In [1]: import numpy as np

In [2]: np.set_printoptions(precision=4, suppress=True, linewidth=200)

In [3]: def tidy(a):
   ...:     return np.round(a, 4) + 0
   ...: 

In [4]: data = np.load("w.npy")

In [5]: data
Out[5]: 
array([[  0.3298,   0.193 ,   0.4073,   0.6818,  -0.0844,   0.3077,   2.6132,   3.9644,   0.5033,   0.2316],
       [  0.0632,  -7.1215,  -0.4413,   0.1253,   1.2087,   0.2558,  -0.4807,   0.1989,  -3.6234,  -0.1261],
       [ -0.1671,   2.6115,   0.5066,   0.1619,  -0.4207,   0.6864,   1.8821,   0.4833,  -1.5721,  -0.0291],
       [ -0.5015,   1.6571,   0.4311,   0.3632,  -0.0162,  -0.5863,   1.8152,  -3.4242,   2.6   ,   0.0285],
       [ -0.3247,   3.5925,   0.3376,  -1.0929,   0.4455,   0.1915,  -1.2299,  -0.444 , -11.5127,   0.1266],
       [ -1.5039,   3.7521,   0.3956,   0.355 ,  -0.823 ,  -0.1528,  -0.999 ,   0.9916,   2.4011,  -0.1494],
       [ -2.4393,   6.0482,   0.1127,  -0.6399,   0.3008,   0.3917,  -1.1693,   2.6968,   3.5937,  -0.0025],
       [  0.0801, -10.553 ,  -0.2491,  -0.1712,  -0.2823,   0.5326,   0.8731,  -1.0723,   6.382 ,   0.1214],
       [  0.0963,  -4.1718,  -0.1759,   0.8614,  -1.6753,  -0.2439,   0.3603,  -0.3963,  -6.513 ,   0.023 ],
       [ -0.8342,  -2.5589,  -0.0082,   0.3225,   1.0419,  -0.1553,   1.8508,  -4.1292,  -3.6997,  -0.1262],
       [  1.3708,   3.3105,   0.642 ,  -1.5506,  -0.9813,  -0.6424,   2.2313,   2.1813,   3.4732,   0.0501],
       [  0.5892,  -3.7349,  -0.4361,  -2.0597,  -0.8424,  -0.1486,   1.2179,  -0.6769,   1.7098,  -0.118 ],
       [  0.133 ,   2.8746,   0.0172,   1.5397,  -0.0134,   0.3644,   0.4715,  -0.754 ,  -6.7445,  -0.2268],
       [ -1.2345,   1.4353,  -0.6114,   0.8573,  -0.2253,  -0.0583,   1.0664,   4.2379,   4.1633,   0.186 ],
       [  1.1435,   2.7197,   0.3136,  -0.6699,   0.3341,   0.1937,  -2.3249,  -1.3702,  -1.4349,   0.3024],
       [  0.4089,   0.8479,   0.0761,  -0.1085,   0.7946,  -0.5868,   2.0276,   3.802 ,  -0.1268,  -0.1056],
       [  1.2873,   1.1515,  -0.4057,   0.0041,   0.2502,   0.8304,  -1.1964,  -1.8748,   0.0997,   0.0305],
       [  1.3131,  -0.2782,  -0.0397,  -0.2374,  -0.4293,  -0.0795,  -1.0265,  -1.5922,  -2.813 ,  -0.0932],
       [  0.3833,   2.8882,   0.1193,  -1.0135,  -0.1371,  -0.157 ,  -0.8436,  -1.1091,   6.1815,   0.1844],
       [ -2.0542,  -2.9373,  -0.0568,  -0.0068,  -0.5576,  -0.2663,  -2.3541,   1.6873,   8.8117,   0.2264],
       [ -0.2153,  -0.1601,  -0.2282,   0.1767,  -0.944 ,  -0.186 ,   1.6689,  -2.4392,  -0.763 ,   0.0623],
       [ -1.2211,   0.7282,   0.1544,  -1.4298,  -0.4561,  -0.3174,  -0.5913,   4.4442,   0.3952,   0.1956],
       [ -0.1379,   2.0909,  -0.135 ,  -0.5305,   1.5736,   0.1432,   1.7028,  -0.7506,   2.5784,   0.1159],
       [ -1.9447,   0.0159,   0.4881,   1.1616,   0.2958,   0.4142,   0.6638,  -0.5161,   4.3754,  -0.1313],
       [  0.1155,  -5.5305,  -0.0911,  -0.5432,   0.1206,  -0.0942,   2.622 ,   2.118 ,   4.183 ,  -0.2115],
       [  3.1455,   1.9458,  -0.0833,  -1.0827,  -0.8501,  -0.2716,  -2.0778,  -2.3895,   5.5634,   0.0754],
       [ -0.3767,  -0.6181,  -0.2881,  -0.6747,  -0.4353,   0.0391,  -2.7679,   4.5345,   6.506 ,   0.0071],
       [  0.5542,  -5.6174,   0.2821,   0.7623,   0.1297,  -0.4212,  -0.0236,  -5.1102,  -7.3538,  -0.3129]])

In [6]: out = np.array([[0, -3],
   ...:     [-2, 0],
   ...:     [-3, 5],
   ...:     [-5, -2],
   ...:     [5, -2],
   ...:     [5, -2],
   ...:     [-1, -1],
   ...:     [4, -4],
   ...:     [-4, -2],
   ...:     [-4, 5]])

In [7]: tidy(np.einsum("ij->j", data))
Out[7]: array([-1.9414, -5.4188,  1.0338, -4.4385, -2.6783, -0.0169,  5.9819,  3.2914, 17.3638,  0.3346])

In [8]: print(np.linalg.matrix_rank(data @ out))
2

In [9]: print(np.vstack([data, out.T]).shape)
(30, 10)

In [10]: out @ data
---------------------------------------------------------------------------
ValueError                                Traceback (most recent call last)
Cell In[10], line 1
----> 1 out @ data

ValueError: matmul: Input operand 1 has a mismatch in its core dimension 0, with gufunc signature (n?,k),(k,m?)->(n?,m?) (size 28 is different from 2)

In [11]: print(np.linalg.matrix_rank(np.vstack([data, out.T])))
10

In [12]: U, s = np.linalg.svd(data)
---------------------------------------------------------------------------
ValueError                                Traceback (most recent call last)
Cell In[12], line 1
----> 1 U, s = np.linalg.svd(data)

ValueError: too many values to unpack (expected 2)

In [13]: U, s, Vt = np.linalg.svd(data, full_matrices=False)

In [14]: tidy(U.T @ U)
Out[14]: 
array([[1., 0., 0., 0., 0., 0., 0., 0., 0., 0.],
       [0., 1., 0., 0., 0., 0., 0., 0., 0., 0.],
       [0., 0., 1., 0., 0., 0., 0., 0., 0., 0.],
       [0., 0., 0., 1., 0., 0., 0., 0., 0., 0.],
       [0., 0., 0., 0., 1., 0., 0., 0., 0., 0.],
       [0., 0., 0., 0., 0., 1., 0., 0., 0., 0.],
       [0., 0., 0., 0., 0., 0., 1., 0., 0., 0.],
       [0., 0., 0., 0., 0., 0., 0., 1., 0., 0.],
       [0., 0., 0., 0., 0., 0., 0., 0., 1., 0.],
       [0., 0., 0., 0., 0., 0., 0., 0., 0., 1.]])

In [15]: tidy(Vt @ Vt.T)
Out[15]: 
array([[1., 0., 0., 0., 0., 0., 0., 0., 0., 0.],
       [0., 1., 0., 0., 0., 0., 0., 0., 0., 0.],
       [0., 0., 1., 0., 0., 0., 0., 0., 0., 0.],
       [0., 0., 0., 1., 0., 0., 0., 0., 0., 0.],
       [0., 0., 0., 0., 1., 0., 0., 0., 0., 0.],
       [0., 0., 0., 0., 0., 1., 0., 0., 0., 0.],
       [0., 0., 0., 0., 0., 0., 1., 0., 0., 0.],
       [0., 0., 0., 0., 0., 0., 0., 1., 0., 0.],
       [0., 0., 0., 0., 0., 0., 0., 0., 1., 0.],
       [0., 0., 0., 0., 0., 0., 0., 0., 0., 1.]])

In [16]: np.abs(U[:, 0]).round(6).argmax()
Out[16]: np.int64(4)

In [17]: tidy(np.abs(Vt[0]))
Out[17]: array([0.0493, 0.0374, 0.0065, 0.0509, 0.0274, 0.0053, 0.0219, 0.2517, 0.9637, 0.0113])

In [18]: tidy(s)
Out[18]: array([26.117 , 20.1412, 12.2722,  8.4073,  6.1928,  3.7565,  3.5917,  1.789 ,  1.4167,  0.6939])
